$ ipython --no-banner

In [1]: import numpy as np

In [2]: np.set_printoptions(precision=1, suppress=True, linewidth=200, sign=" ")

In [3]: rnd = lambda a: np.round(a, 1) + 0

In [4]: data = np.load("m.npy")

In [5]: rnd(data)
Out[5]: 
array([[ 4.7,  0.8,  1.4],
       [ 4.4, -2.2, -0.9],
       [ 2.7,  3.1,  2.8],
       [ 4.2,  1.7,  2. ],
       [ 2.2,  3.4,  2.9],
       [-3.9, -2.2, -2.3],
       [ 0.2, -4. , -3. ],
       [-1.2, -3.8, -3. ],
       [ 0.2,  4. ,  3. ],
       [ 2.9,  3. ,  2.7],
       [ 1.4,  3.7,  3. ],
       [-1.5, -3.7, -3. ],
       [ 0.2,  4. ,  3. ],
       [-1.3,  4. ,  2.7],
       [ 4.7, -1.6, -0.4],
       [-2.2, -3.4, -2.9],
       [ 4.2, -2.5, -1.1],
       [-0.6, -3.9, -3. ],
       [-4.9,  0. , -0.8],
       [-4.3,  2.3,  1. ]])

In [6]: rnd(np.linalg.norm(data) ** 2 / np.linalg.norm(data, 2) ** 2)
Out[6]: np.float64(1.5)

In [7]: rnd(np.linalg.norm(data[5] - data[12]))
Out[7]: np.float64(9.1)

In [8]: rnd(np.linalg.norm(data, 2))
Out[8]: np.float64(18.1)

In [9]: rnd(data[5] @ data[12])
Out[9]: np.float64(-16.2)

In [10]: rnd(np.linalg.norm(data, 1)), rnd(np.linalg.norm(data, np.inf))
Out[10]: (np.float64(57.3), np.float64(8.7))

In [11]: U, sigma, vt = np.linalg.svd(data)

In [12]: np.argmax(sigma[:-1] / (sigma[1:] + 1e-6)) + 1
Out[12]: np.int64(2)

In [13]: rnd(sigma)
Out[13]: array([ 18.1,  13.1,   0. ])

In [14]: Y = U[:, :2] @ np.diag(sigma[:2]) @ vt[:2]

In [15]: rnd(Y)
Out[15]: 
array([[ 4.7,  0.8,  1.4],
       [ 4.4, -2.2, -0.9],
       [ 2.7,  3.1,  2.8],
       [ 4.2,  1.7,  2. ],
       [ 2.2,  3.4,  2.9],
       [-3.9, -2.2, -2.3],
       [ 0.2, -4. , -3. ],
       [-1.2, -3.8, -3. ],
       [ 0.2,  4. ,  3. ],
       [ 2.9,  3. ,  2.7],
       [ 1.4,  3.7,  3. ],
       [-1.5, -3.7, -3. ],
       [ 0.2,  4. ,  3. ],
       [-1.3,  4. ,  2.7],
       [ 4.7, -1.6, -0.4],
       [-2.2, -3.4, -2.9],
       [ 4.2, -2.5, -1.1],
       [-0.6, -3.9, -3. ],
       [-4.9,  0. , -0.8],
       [-4.3,  2.3,  1. ]])

In [16]: x0 = np.array([0, 1, 3])

In [17]: h = np.maximum(data @ x0, 0)

In [18]: rnd(h)
Out[18]: array([  4.9,   0. ,  11.5,   7.8,  12.2,   0. ,   0. ,   0. ,  13. ,  11.3,  12.8,   0. ,  13. ,  12.2,   0. ,   0. ,   0. ,   0. ,   0. ,   5.5])

In [19]: rnd(np.maximum(data @ x0, 0) - np.maximum(-data @ x0, 0))
Out[19]: array([  4.9,  -4.8,  11.5,   7.8,  12.2,  -9. , -12.9, -12.9,  13. ,  11.3,  12.8, -12.8,  13. ,  12.2,  -2.7, -12.2,  -5.9, -13. ,  -2.6,   5.5])

In [20]: rnd(np.maximum(data @ (3 * x0), 0))
Out[20]: array([ 14.7,   0. ,  34.6,  23.4,  36.5,   0. ,   0. ,   0. ,  39.1,  33.8,  38.4,   0. ,  39.1,  36.6,   0. ,   0. ,   0. ,   0. ,   0. ,  16.4])

In [21]: rnd(np.tanh(data @ x0))
Out[21]: array([ 1., -1.,  1.,  1.,  1., -1., -1., -1.,  1.,  1.,  1., -1.,  1.,  1., -1., -1., -1., -1., -1.,  1.])

In [22]: Ac = data - data.mean(axis=0)

In [23]: V = np.linalg.svd(Ac)[2][:2]

In [24]: Y = Ac - Ac @ V.T @ V

In [25]: rnd(np.diag(V.T @ V))
Out[25]: array([ 1. ,  0.6,  0.4])

In [26]: np.linalg.norm(Y, axis=1).round(6).argmax()
Out[26]: np.int64(0)

In [27]: rnd(np.linalg.norm(Y) / np.linalg.norm(Ac))
Out[27]: np.float64(0.0)

In [28]: rnd(Y.std(axis=0))
Out[28]: array([ 0.,  0.,  0.])

In [29]: rnd(np.cov(Ac @ V.T, rowvar=False))
Out[29]: 
array([[ 17. ,   0. ],
       [  0. ,   8.8]])

In [30]: u = np.array([0, 2, 1])

In [31]: rnd(np.convolve(data[19], u))
Out[31]: array([ 0. , -8.6,  0.4,  4.4,  1. ])

In [32]: rnd(np.correlate(data[19], data[4], "full"))
Out[32]: array([-12.6,  -7.8,   1.6,   8.7,   2.3])

In [33]: arr = np.array([[2, 3, 3, 3], [1, 0, 2, 3], [3, 3, 0, 1], [3, 2, 0, 1]])

In [34]: arr
Out[34]: 
array([[ 2,  3,  3,  3],
       [ 1,  0,  2,  3],
       [ 3,  3,  0,  1],
       [ 3,  2,  0,  1]])

In [35]: rnd(np.linalg.det(arr[::-1]))
Out[35]: np.float64(-10.0)

In [36]: rnd(np.linalg.det(2 * arr)), rnd(np.linalg.det(arr))
Out[36]: (np.float64(-160.0), np.float64(-10.0))
